% python3 -q
>>> import numpy as np
>>> np.set_printoptions(precision=2, suppress=True, linewidth=140)
>>> rd = lambda a: np.round(a, 2) + 0
>>> data = np.load("layer10.npy")
>>> data
array([[  9.23,  -8.74,  -9.74,   9.49, -31.27,  31.84, -29.01],
       [  8.91,  -9.37, -11.02,   9.88, -29.03,  30.41, -31.18],
       [ 10.9 , -10.15,  -8.64,   9.91, -30.78,  27.69, -32.35],
       [  9.51,  -8.41, -11.16,   9.69, -31.31,  29.72, -29.66],
       [ 11.07,  -9.56, -10.48,   9.51, -31.11,  30.22, -28.86],
       [  9.56,  -8.9 ,  -9.47,  11.35, -29.9 ,  28.35, -30.37],
       [ 11.61, -10.85, -11.53,   9.53, -27.39,  28.6 , -30.83],
       [  9.12, -10.16, -11.21,  11.11, -27.61,  30.1 , -29.97],
       [ 11.41,  -8.95, -10.61,  11.24, -28.74,  30.1 , -28.  ],
       [ 10.27, -10.02,  -9.59,   8.55, -29.28,  30.64, -31.25],
       [ 10.07, -10.95, -10.33,   8.98, -29.52,  28.5 , -28.91],
       [ 11.49, -12.03, -11.62,   9.8 , -30.38,  33.75, -27.83],
       [ 11.99, -10.19, -10.45,   9.55, -29.48,  29.67, -30.46],
       [  9.67,  -9.2 ,  -9.62,  10.23, -30.64,  29.56, -29.11],
       [  9.92, -11.34,  -9.9 ,   8.75, -31.42,  27.37, -28.17],
       [ 11.62,  -9.9 , -11.15,  11.06, -30.18,  30.02, -31.73],
       [  9.25, -10.25,  -9.2 ,  10.79, -29.02,  30.37, -30.18],
       [ 10.62, -11.45, -10.01,  10.5 , -31.72,  31.91, -29.61],
       [ 10.36, -10.98,  -8.59,   9.93, -30.79,  28.64, -28.75],
       [  9.35,  -9.14,  -9.24,   9.93, -30.2 ,  31.84, -30.75],
       [  9.13,  -9.59,  -9.38,  10.  , -30.64,  29.78, -30.07],
       [ 10.33,  -9.18,  -9.36,  12.36, -31.46,  29.92, -30.47]])
>>> cen = data - data.mean(axis=0)
>>> vecs = np.linalg.svd(cen)[2][:1]
>>> A2 = cen - cen @ vecs.T @ vecs
>>> rd(np.cov(cen @ vecs.T, rowvar=False))
np.float64(2.52)
>>> np.linalg.norm(A2, axis=1).round(6).argmax()
np.int64(14)
>>> print(rd(A2.std(axis=0)))
[0.94 0.93 0.82 0.9  1.16 0.59 1.01]
>>> x0 = np.array([-8, 7, 2, 4, 7, 4, -5])
>>> rhs = data @ x0
>>> b, lr = np.zeros(7), 1 / np.linalg.norm(data, 2) ** 2
>>> for i in range(30):
...     b -= lr * data.T @ (data @ b - rhs)
...     if i % 10 == 0: print(i, round(np.linalg.norm(data @ b - rhs), 2))
... 
0 84.87
10 84.45
20 84.04
>>> rd(b)
array([-0.34,  0.34,  0.25, -0.17,  0.8 , -0.65,  0.61])
>>> print(rd(np.linalg.cond(data)))
88.4
>>> M = np.load("x.npy")
>>> M
array([[-1.53,  0.27,  0.29,  4.53, -0.13, -0.5 , -1.31],
       [ 2.4 ,  2.22, -0.84,  1.6 ,  2.93, -0.31,  1.54],
       [-1.51,  1.23, -1.92, -0.2 ,  0.27,  0.59, -4.13],
       [-1.27, -2.65, -0.15,  1.03,  2.5 ,  2.96,  0.51],
       [-3.49,  0.25,  2.64, -0.26, -0.47,  0.86,  2.18],
       [ 0.5 , -1.31,  0.92, -0.26,  2.46,  0.39,  3.99],
       [-0.74,  1.23,  2.14,  0.53, -3.91,  1.63,  0.41],
       [-2.09,  1.68,  1.67, -1.27, -0.26, -3.63, -0.42],
       [ 3.77, -0.93,  0.06, -0.84,  1.32, -2.72, -0.28],
       [-1.07,  2.35, -1.74, -2.15,  1.19, -0.1 , -3.04],
       [ 2.83, -0.83, -2.15,  1.86, -2.58,  0.29, -1.21],
       [ 0.95, -1.31, -2.63, -3.74,  1.08, -0.02, -0.55],
       [-1.36, -3.47, -2.06, -0.38, -0.27,  1.27, -2.25],
       [ 0.64, -0.91,  1.2 , -2.47, -3.58, -0.34, -1.82],
       [ 0.34,  0.34, -3.5 ,  3.17,  0.18,  1.06,  1.14],
       [ 1.94, -0.61, -1.94,  1.37, -0.54,  2.44,  3.  ],
       [-2.42, -0.61, -3.03,  2.56,  0.84,  1.52, -0.15],
       [-3.09, -3.24, -0.11, -0.67, -0.79,  1.44,  1.34],
       [-0.72, -2.42, -0.14, -3.88, -1.03,  1.19, -1.04],
       [ 2.46,  0.28, -1.61, -0.98, -2.52, -2.58, -1.52],
       [-0.99, -1.83,  2.6 , -0.53,  3.25, -1.62,  0.65],
       [ 2.19,  1.94,  2.78,  0.52, -2.32,  0.68,  1.63],
       [-1.56,  0.94,  4.26, -1.22,  0.28,  0.86,  1.12],
       [-0.96, -2.49,  1.22,  1.01,  1.87,  3.38,  0.65],
       [-1.29,  0.01,  0.37,  0.49,  4.62, -1.24,  0.28],
       [ 0.4 ,  1.34,  0.  ,  1.9 ,  3.7 , -1.87,  1.49],
       [ 2.23, -1.77,  2.63,  1.14, -2.36,  1.48, -0.95],
       [-3.63,  2.97,  0.31,  0.16, -1.43,  0.37,  0.83],
       [-0.93, -0.92, -0.37, -1.45,  2.59,  2.93, -2.4 ]])
>>> x0 = np.array([-1, -1, 1, 0, 5, 0, 3])
>>> rhs = M @ x0
>>> rd(np.linalg.lstsq(M, rhs)[0])
array([-1., -1.,  1.,  0.,  5.,  0.,  3.])
>>> rng = np.random.default_rng(563)
>>> rhs = rhs + 0.05 * rng.normal(size=29)
>>> print(rd(rhs))
[ -3.07  13.83 -12.74  17.84  10.12  25.98 -16.64  -0.49   2.9   -6.2  -20.7    1.47  -5.28 -21.9    0.11   3.03   3.67   6.24  -5.32
 -21.54  23.7   -8.02   9.72  15.96  25.56  21.23 -12.46  -3.72   7.29]
>>> b, *_ = np.linalg.lstsq(M, rhs)
>>> b.round()
array([-1., -1.,  1., -0.,  5.,  0.,  3.])
>>> def softmax(z):
...     e = np.exp(z - z.max(axis=-1, keepdims=True))
...     return e / e.sum(axis=-1, keepdims=True)
... 
>>> rd(softmax(M).sum(axis=1))
array([1., 1., 1., 1., 1., 1., 1., 1., 1., 1., 1., 1., 1., 1., 1., 1., 1., 1., 1., 1., 1., 1., 1., 1., 1., 1., 1., 1., 1.])
>>> rd(softmax(M[3] + 5))
array([0.01, 0.  , 0.02, 0.08, 0.33, 0.52, 0.04])
>>> scores = M @ M.T / np.sqrt(7)
>>> rd(softmax(scores)[3] @ M)
array([-1.18, -2.53,  0.3 ,  0.95,  2.2 ,  3.04,  0.5 ])
>>> W2 = M[[23, 8]].astype(float)
>>> for _ in range(4):
...     idx = np.linalg.norm(M[:, None] - W2, axis=-1).argmin(axis=1)
...     W2 = np.array([M[idx == j].mean(axis=0) for j in range(2)])
... 
>>> idx
array([0, 1, 1, 0, 0, 0, 0, 1, 1, 1, 1, 1, 0, 1, 0, 0, 0, 0, 0, 1, 0, 1, 0, 0, 0, 1, 0, 0, 0])
>>> rd(W2)
array([[-1.05, -0.85,  0.34,  0.41,  0.43,  1.13,  0.44],
       [ 1.  ,  0.64, -0.47, -0.52, -0.07, -0.91, -0.76]])
>>> rd(W2[1] - W2[0])
array([ 2.05,  1.49, -0.81, -0.93, -0.5 , -2.04, -1.2 ])
>>> m1 = np.load("block16.npy")
>>> m1
array([[  6.,   9.,  -5.,   4.,   3.,  -8.,  -7.],
       [  9.,  86., -45.,  36.,  27., -72., -63.],
       [ -5., -45.,  30., -20., -15.,  40.,  35.],
       [  4.,  36., -20.,  21.,  12., -32., -28.],
       [  3.,  27., -15.,  12.,  14., -24., -21.],
       [ -8., -72.,  40., -32., -24.,  69.,  56.],
       [ -7., -63.,  35., -28., -21.,  56.,  54.]])
>>> r0 = np.array([3, -2, 3])
>>> np.convolve(m1[3], r0)
array([  12.,  100., -120.,  211.,  -66.,  -57.,   16.,  -40.,  -84.])
>>> np.array([np.convolve(row, r0, "same") for row in m1])
array([[  15.,  -15.,   49.,  -14.,  -18.,    4.,  -10.],
       [ 240., -280.,  456., -126., -162.,   36.,  -90.],
       [-125.,  165., -255.,   85.,   90.,  -20.,   50.],
       [ 100., -120.,  211.,  -66.,  -57.,   16.,  -40.],
       [  75.,  -90.,  147.,  -27.,  -64.,   27.,  -30.],
       [-200.,  240., -392.,  112.,  159.,  -42.,   95.],
       [-175.,  210., -343.,   98.,  126.,  -13.,   60.]])
>>> np.correlate(m1[3], m1[6], "full")
array([  216.,  2168.,   852.,  -854.,  1376.,    71., -7140.,   511.,   721., -1239.,   952.,  1988.,   196.])
>>> w, vecs = np.linalg.eigh(m1)
>>> rd(np.abs(vecs[:, -1]))
array([0.06, 0.57, 0.32, 0.26, 0.19, 0.51, 0.45])
>>> np.unique(w.round(6) + 0, return_counts=True)[1]
array([6, 1])
>>> print(rd(np.linalg.svd(m1, compute_uv=False)))
[250.   5.   5.   5.   5.   5.   5.]
>>> rd(vecs.T @ vecs)
array([[1., 0., 0., 0., 0., 0., 0.],
       [0., 1., 0., 0., 0., 0., 0.],
       [0., 0., 1., 0., 0., 0., 0.],
       [0., 0., 0., 1., 0., 0., 0.],
       [0., 0., 0., 0., 1., 0., 0.],
       [0., 0., 0., 0., 0., 1., 0.],
       [0., 0., 0., 0., 0., 0., 1.]])
>>> rd(np.linalg.eigvalsh(m1 @ m1))
array([   25.,    25.,    25.,    25.,    25.,    25., 62500.])
>>> np.abs(vecs[:, -1]).round(6).argmax()
np.int64(1)
>>> rd(vecs.T @ m1 @ vecs)
array([[  5.,   0.,   0.,   0.,   0.,   0.,   0.],
       [  0.,   5.,   0.,   0.,   0.,   0.,   0.],
       [  0.,   0.,   5.,   0.,   0.,   0.,   0.],
       [  0.,   0.,   0.,   5.,   0.,   0.,   0.],
       [  0.,   0.,   0.,   0.,   5.,   0.,   0.],
       [  0.,   0.,   0.,   0.,   0.,   5.,   0.],
       [  0.,   0.,   0.,   0.,   0.,   0., 250.]])
>>> rd(np.linalg.eigvalsh(m1 + 3 * np.eye(7)))
array([  8.,   8.,   8.,   8.,   8.,   8., 253.])
>>> Uu, sigma, Vt = np.linalg.svd(m1)
>>> rd(sigma)
array([250.,   5.,   5.,   5.,   5.,   5.,   5.])
>>> np.argmax(sigma[:-1] / (sigma[1:] + 1e-6)) + 1
np.int64(1)
>>> A2 = Uu[:, :1] @ np.diag(sigma[:1]) @ Vt[:1]
>>> np.linalg.matrix_rank(m1, rtol=0.05)
np.int64(1)
>>> np.linalg.matrix_rank(A2)
np.int64(1)
>>> A2 = np.array([[1, 1], [1, -1]])
>>> mat = np.kron(A2, np.kron(A2, A2))[rng.permutation(8)][:3]
>>> print(mat)
[[ 1 -1  1 -1 -1  1 -1  1]
 [ 1  1 -1 -1 -1 -1  1  1]
 [ 1 -1 -1  1 -1  1  1 -1]]
>>> x0 = np.array([2, -2, -2, -2, 4, -4, 1, -5])
>>> np.sign((mat @ x0).round(6))
array([-1,  0,  1])
>>> (mat * x0).sum(axis=1)
array([-10,   0,   2])
>>> mat @ np.eye(8)[5]
array([ 1., -1.,  1.])
>>> print(np.einsum("ij,j->i", mat, x0))
[-10   0   2]
>>> np.linalg.norm(mat @ x0) <= np.linalg.norm(mat, 2) * np.linalg.norm(x0) + 1e-9
np.True_
>>> mat * x0
array([[ 2,  2, -2,  2, -4, -4, -1, -5],
       [ 2, -2,  2,  2, -4,  4,  1, -5],
       [ 2,  2,  2, -2, -4, -4,  1,  5]])
>>> F = np.array([[-2, 0, 0, 0, 0, 0, 0],
...     [0, 1, 0, 0, 0, 0, 0],
...     [-2, -2, 1, 0, 0, 0, 0],
...     [-2, 0, 0, 0, 0, 0, 0],
...     [-2, -1, 0, 1, 1, 0, 0],
...     [1, 0, 2, -1, 1, 1, 0],
...     [2, -1, 0, -1, -1, 2, -2]])
>>> Uu, sigma, Vt = np.linalg.svd(F)
>>> vecs = Vt[:(sigma > 1e-8).sum()]
>>> x0 = F[4] + 4 * F[3] + rng.integers(2) * np.eye(7)[1]
>>> x0
array([-10.,   0.,   0.,   1.,   1.,   0.,   0.])
>>> np.linalg.matrix_rank(np.vstack([F, x0]))
np.int64(6)
>>> rd(np.diag(vecs.T @ vecs))
array([1. , 1. , 1. , 0.9, 0.9, 0.6, 0.6])
>>> cov = F.T @ F
>>> print((F @ F.T).shape)
(7, 7)
>>> rd(np.linalg.svd(F, compute_uv=False) ** 2)
array([26.24, 11.79,  6.26,  2.35,  1.3 ,  0.05,  0.  ])
>>> print(np.trace(cov), (F ** 2).sum())
48 48
>>> x0 = np.array([-5, -5, 1, 1, 0, -3, 0])
>>> np.einsum("ij,j->i", F, x0)
array([ 10,  -5,  21,  10,  16,  -7, -12])
>>> F @ np.eye(7)[3]
array([ 0.,  0.,  0.,  0.,  1., -1., -1.])
>>> (F @ x0).argmax()
np.int64(2)
>>> print(F @ np.ones(7))
[-2.  1. -3. -2. -1.  4. -1.]
>>> np.linalg.cond(F) > 100
np.True_
>>> np.argsort(-np.linalg.norm(F, axis=0).round(6), kind="stable")[:3]
array([0, 1, 2])
>>> X = np.load("mat.npy")
>>> rd(X)
array([[-0.79, -0.53,  0.3 ,  0.13],
       [ 0.17, -0.56, -0.7 ,  0.4 ],
       [-0.39,  0.08, -0.57, -0.72],
       [-0.45,  0.63, -0.29,  0.56]])
>>> x0 = np.array([2, 1, 0, 0])
>>> rd(np.abs(np.linalg.eigvals(X)))
array([1., 1., 1., 1.])
>>> [p for p in range(1, 25) if np.allclose(np.linalg.matrix_power(X, p), np.eye(4))]
[]
>>> rd(np.sort(np.abs(np.degrees(np.angle(np.linalg.eigvals(X))))))
array([  0.  , 132.87, 132.87, 180.  ])
>>> 4 - np.linalg.matrix_rank(X - np.eye(4), tol=1e-8)
np.int64(1)
>>> r0 = np.array([-3, 3, 3, 0])
>>> A2 = X + np.outer(r0, np.eye(4)[0])
>>> np.linalg.matrix_rank(np.linalg.inv(A2) - np.linalg.inv(X), tol=1e-8)
np.int64(1)
>>> rd(np.linalg.det(A2) / np.linalg.det(X)), rd(1 + np.linalg.solve(X, r0)[0])
(np.float64(2.68), np.float64(2.68))
>>> x0 = np.array([-1, -1, 1, 1])
>>> rhs = X @ x0
>>> b, lr = np.zeros(4), 1 / np.linalg.norm(X, 2) ** 2
>>> for i in range(6):
...     b -= lr * X.T @ (X @ b - rhs)
...     if i % 2 == 0: print(i, round(np.linalg.norm(X @ b - rhs), 2))
... 
0 0.0
2 0.0
4 0.0
>>> rd(b)
array([-1., -1.,  1.,  1.])
>>> idx = rng.permutation(4)
>>> idx
array([2, 0, 3, 1])
>>> A2 = X[idx][:, idx]
>>> rd(np.linalg.det(A2)), rd(np.linalg.det(X[idx]))
(np.float64(-1.0), np.float64(1.0))
>>> rd(np.trace(A2))
np.float64(-1.36)
>>> arr = np.loadtxt("test17.csv", delimiter=",")
>>> arr
array([[ -7.,  -6.,  -4.,   0.,   3.,   2.,   5.,   0.],
       [-16.,  -8.,  -6.,  -6.,  -9.,  -5., -12., -17.],
       [ 44.,   8.,  48.,  48.,  72.,  68.,  12.,  52.],
       [-35.,  -8., -17., -27., -48., -34., -47., -57.]])
>>> A2 = arr / np.sqrt((arr ** 2).mean(axis=1, keepdims=True))
>>> np.linalg.matrix_rank(arr - arr.mean(axis=1, keepdims=True))
np.int64(3)
>>> rd(A2[0])
array([-1.68, -1.44, -0.96,  0.  ,  0.72,  0.48,  1.2 ,  0.  ])
>>> rd(np.linalg.norm(A2, axis=1))
array([2.83, 2.83, 2.83, 2.83])
>>> arr.reshape(-1, 2)
array([[ -7.,  -6.],
       [ -4.,   0.],
       [  3.,   2.],
       [  5.,   0.],
       [-16.,  -8.],
       [ -6.,  -6.],
       [ -9.,  -5.],
       [-12., -17.],
       [ 44.,   8.],
       [ 48.,  48.],
       [ 72.,  68.],
       [ 12.,  52.],
       [-35.,  -8.],
       [-17., -27.],
       [-48., -34.],
       [-47., -57.]])
>>> print(arr.ravel(order="F"))
[ -7. -16.  44. -35.  -6.  -8.   8.  -8.  -4.  -6.  48. -17.   0.  -6.  48. -27.   3.  -9.  72. -48.   2.  -5.  68. -34.   5. -12.  12.
 -47.   0. -17.  52. -57.]
>>> t3 = arr.reshape(4, 2, -1)
>>> np.einsum("ihd,ihd->ih", t3, t3)
array([[  101.,    38.],
       [  392.,   539.],
       [ 6608., 12656.],
       [ 2307.,  8918.]])
>>> np.einsum("ihd,jhd->hij", t3, t3).shape
(2, 4, 4)
>>> rank = np.linalg.matrix_rank(arr)
>>> rank
np.int64(3)
>>> ns = np.linalg.svd(arr)[2][rank:].T
>>> rd(arr @ ns)
array([[0., 0., 0., 0., 0.],
       [0., 0., 0., 0., 0.],
       [0., 0., 0., 0., 0.],
       [0., 0., 0., 0., 0.]])
>>> np.linalg.matrix_rank(arr.T @ arr), np.linalg.matrix_rank(arr @ arr.T)
(np.int64(3), np.int64(3))
>>> [int(np.linalg.matrix_rank(arr[:i])) for i in range(1, len(arr) + 1)]
[1, 2, 3, 3]
>>> print(np.allclose(arr @ ns, 0))
True
>>> print(rd(ns @ ns.T))
[[ 0.49 -0.37 -0.22 -0.06  0.04  0.06  0.02 -0.24]
 [-0.37  0.69 -0.13  0.02  0.15  0.15  0.06 -0.11]
 [-0.22 -0.13  0.73 -0.14 -0.11 -0.18  0.26 -0.02]
 [-0.06  0.02 -0.14  0.86 -0.2  -0.22  0.04 -0.07]
 [ 0.04  0.15 -0.11 -0.2   0.63 -0.35 -0.1  -0.15]
 [ 0.06  0.15 -0.18 -0.22 -0.35  0.61  0.09 -0.04]
 [ 0.02  0.06  0.26  0.04 -0.1   0.09  0.33 -0.36]
 [-0.24 -0.11 -0.02 -0.07 -0.15 -0.04 -0.36  0.65]]
>>> W = np.array([[2, -1, -3, 3, -3],
...     [1, -3, 3, -1, -3],
...     [2, 2, 1, 2, 3],
...     [2, 0, 3, 3, 0],
...     [2, 3, 2, -3, 1],
...     [-1, -1, -2, -2, 3],
...     [3, -1, -3, -2, 3],
...     [3, 2, -3, 3, 1]])
>>> b = np.array([0, 2, 0, 1, 2])
>>> H = np.maximum(arr @ W + b, 0)
>>> (H > 0).astype(int)
array([[0, 1, 0, 0, 1],
       [0, 0, 1, 0, 0],
       [1, 1, 0, 1, 1],
       [0, 0, 1, 0, 0]])
>>> H
array([[  0.,  21.,   0.,   0.,  53.],
       [  0.,   0.,  79.,   0.,   0.],
       [556., 270.,   0., 145., 354.],
       [  0.,   0., 267.,   0.,   0.]])
>>> W2 = np.array([[-3, 7], [5, -8], [-1, -1], [8, -3], [0, 8]])
>>> print(H @ W2)
[[ 105.  256.]
 [ -79.  -79.]
 [ 842. 4129.]
 [-267. -267.]]
>>> (H @ W2).round(6).argmax(axis=1)
array([1, 0, 1, 0])
